% python3 -q
>>> import numpy as np
>>> import numpy.linalg as la
>>> np.set_printoptions(suppress=True, linewidth=120)
>>> m1 = np.load("out7.npy")
>>> print(m1)
[[ 1  0  0]
 [-1  1  0]
 [-3  2  1]]
>>> # triangular: eigenvalues sit on the diagonal
>>> P = np.triu(np.array([[-2, 1, 1], [-2, 1, -3], [2, 2, -3]]), 1) + np.eye(3)
>>> A2 = P @ m1 @ la.inv(P)
>>> print(np.trace(A2), np.trace(m1))
3.0 3
>>> print(la.matrix_rank(A2))
3
>>> print(A2)
[[ -3.   6.  22.]
 [  8. -13. -50.]
 [ -3.   5.  19.]]
>>> print(round(la.det(A2), 2))
1.0
>>> A2 = np.array([[1, 3, 3], [0, 2, 0]])
>>> cent = np.kron(A2, m1)
>>> print(la.matrix_rank(cent))
6
>>> print(round(float(la.norm(cent, 2)), 2), np.round(la.norm(A2, 2) * la.norm(m1, 2), 2))
18.64 18.64
>>> print(cent.shape)
(6, 9)
>>> x0 = np.array([-2, 1, -1])
>>> rhs = m1 @ x0
>>> print(rhs)
[-2  3  7]
>>> print(np.round(la.solve(m1, m1[:, 2]), 2))
[-0.  0.  1.]
>>> print(np.round(la.solve(m1, -2 * rhs), 2))
[ 4. -2.  2.]
>>> X = np.array([[-1.2, -0.2, -1.7, -0.9],
...     [1.1, -0.4, 0.6, 0.7],
...     [-0.8, 0.8, -0.6, -0.9],
...     [1.4, 0.7, -0.7, -1.0],
...     [-1.1, 0.3, 0.8, 0.5]])
>>> x0 = np.array([2, 3, 1, 3])
>>> rhs = X @ x0
>>> print(np.round(la.pinv(X) @ X, 2) + 0)
[[1. 0. 0. 0.]
 [0. 1. 0. 0.]
 [0. 0. 1. 0.]
 [0. 0. 0. 1.]]
>>> print(rhs.round(2))
[-7.4  3.7 -2.5  1.2  1. ]
>>> print(np.round(la.solve(X.T @ X, X.T @ rhs), 2))
[2. 3. 1. 3.]
>>> rng = np.random.default_rng(103)
>>> rhs = rhs + 0.3 * rng.normal(size=5)
>>> print(rhs.round(2))
[-7.07  3.32 -2.31  0.84  1.32]
>>> b, *_ = la.lstsq(X, rhs)
>>> print(np.round(X.T @ (rhs - X @ b), 2) + 0)
[0. 0. 0. 0.]
>>> print([round(float(la.norm(la.solve(X.T @ X + lam * np.eye(4), X.T @ rhs))), 2) for lam in (0, 1, 10, 100)])
[4.48, 2.71, 1.27, 0.22]
>>> print(b.round())
[2. 3. 1. 3.]
>>> A2 = np.c_[X[:, :3] @ np.array([[8, 1, 4], [3, 7, 8], [0, 5, 7]]), np.array([-1, 3, -3, 4, -3])]
>>> print(A2.round(2))
[[-10.2 -11.1 -18.3  -1. ]
 [  7.6   1.3   5.4   3. ]
 [ -4.    1.8  -1.   -3. ]
 [ 13.3   2.8   6.3   4. ]
 [ -7.9   5.    3.6  -3. ]]
>>> print(la.matrix_rank(A2))
4
>>> mat = np.load("w.npy")
>>> print(mat)
[[-25.  -7.  13.   8.]
 [ 44.   9. -22. -16.]
 [ 10.  -5.  -4.  -8.]
 [-76.  -9.  38.  32.]]
>>> # looks like rank 3
>>> print(np.allclose(mat[:-1].T @ la.lstsq(mat[:-1].T, mat[-1])[0], mat[-1]))
True
>>> print(la.lstsq(mat[:-1].T, mat[-1])[2])
3
>>> print(np.round(mat @ la.pinv(mat) @ mat, 2))
[[-25.  -7.  13.   8.]
 [ 44.   9. -22. -16.]
 [ 10.  -5.  -4.  -8.]
 [-76.  -9.  38.  32.]]
>>> rk = la.matrix_rank(mat)
>>> print(rk)
3
>>> ns = la.svd(mat)[2][rk:].T
>>> print(np.round(ns @ ns.T, 2))
[[ 0.07 -0.13 -0.07  0.2 ]
 [-0.13  0.27  0.13 -0.4 ]
 [-0.07  0.13  0.07 -0.2 ]
 [ 0.2  -0.4  -0.2   0.6 ]]
>>> print([int(la.matrix_rank(np.delete(mat, i, axis=0))) for i in range(4)])
[3, 3, 3, 3]
>>> print([int(la.matrix_rank(mat[:, :j + 1])) for j in range(4)])
[1, 2, 3, 3]
>>> print(la.matrix_rank(mat.T @ mat), la.matrix_rank(mat @ mat.T))
3 3
>>> print([int(la.matrix_rank(mat[:i])) for i in range(1, len(mat) + 1)])
[1, 2, 3, 3]
>>> W0 = np.load("layer7.npy")
>>> print(W0)
[[6 3 2 2]
 [3 6 6 5]
 [2 6 4 1]
 [2 5 1 2]]
>>> # symmetric
>>> print(round(la.eigvalsh(W0).min(), 2))
-2.86
>>> print(np.all(la.eigvalsh(W0) > 0))
False
>>> try:
...     la.cholesky(W0)
... except la.LinAlgError as e:
...     print("failed:", e)
... 
failed: Matrix is not positive definite
>>> x0 = np.array([0, 5, -5, -3])
>>> h1 = np.maximum(W0 @ x0, 0)
>>> print(W0.T @ h1)
[ 42 112  42  35]
>>> print(W0 * (h1 > 1e-9)[:, None])
[[0 0 0 0]
 [0 0 0 0]
 [2 6 4 1]
 [2 5 1 2]]
>>> print(np.maximum(W0 @ (3 * x0), 0))
[ 0  0 21 42]
>>> print(np.maximum(W0 @ x0, 0) - np.maximum(-W0 @ x0, 0))
[ -1 -15   7  14]
>>> print(np.flatnonzero(h1 > 1e-9))
[2 3]
>>> print(np.round(np.tanh(W0 @ x0), 2))
[-0.76 -1.    1.    1.  ]
>>> E = np.load("case12.npy")
>>> print(E)
[[ 3.99 -2.21 -0.92]
 [-3.37  5.5  -0.84]
 [ 0.67 -0.85 -2.38]
 [ 1.01  0.84 -1.  ]
 [-1.7  -1.09 -0.28]
 [ 4.86 -2.41 -0.62]
 [-1.16 -4.9  -0.77]
 [ 3.05  1.39  0.46]
 [ 0.55  2.49  1.73]
 [-4.4  -2.11 -0.44]
 [ 1.39 -5.61 -0.81]
 [11.88  2.04 -1.9 ]
 [ 6.06 -7.51  1.56]
 [-3.63 -1.88 -0.1 ]
 [-8.85 -3.49 -0.06]
 [-6.97 -2.06 -1.34]
 [-2.68 -3.    0.75]
 [-0.98  3.2  -1.74]]
>>> cen = (E - E.mean(axis=0)) / E.std(axis=0)
>>> print(np.argwhere(np.abs(cen) > 2))
[[ 1  1]
 [ 8  2]
 [11  0]]
>>> b = la.lstsq(np.delete(cen, 0, axis=1), cen[:, 0])[0]
>>> print(b.round(2))
[ 0.03 -0.05]
>>> print(round(1 - np.var(cen[:, 0] - np.delete(cen, 0, axis=1) @ b), 2))
0.0
>>> cen = E - E.mean(axis=0)
>>> evecs = la.svd(cen)[2][:2]
>>> A2 = cen - cen @ evecs.T @ evecs
>>> print(np.round(A2.std(axis=0), 2))
[0.01 0.1  1.02]
>>> print(np.round(np.cov(cen @ evecs.T, rowvar=False), 2) + 0)
[[24.37  0.  ]
 [ 0.   10.96]]
>>> print(np.round(np.diag(evecs.T @ evecs), 2))
[1.   0.99 0.01]
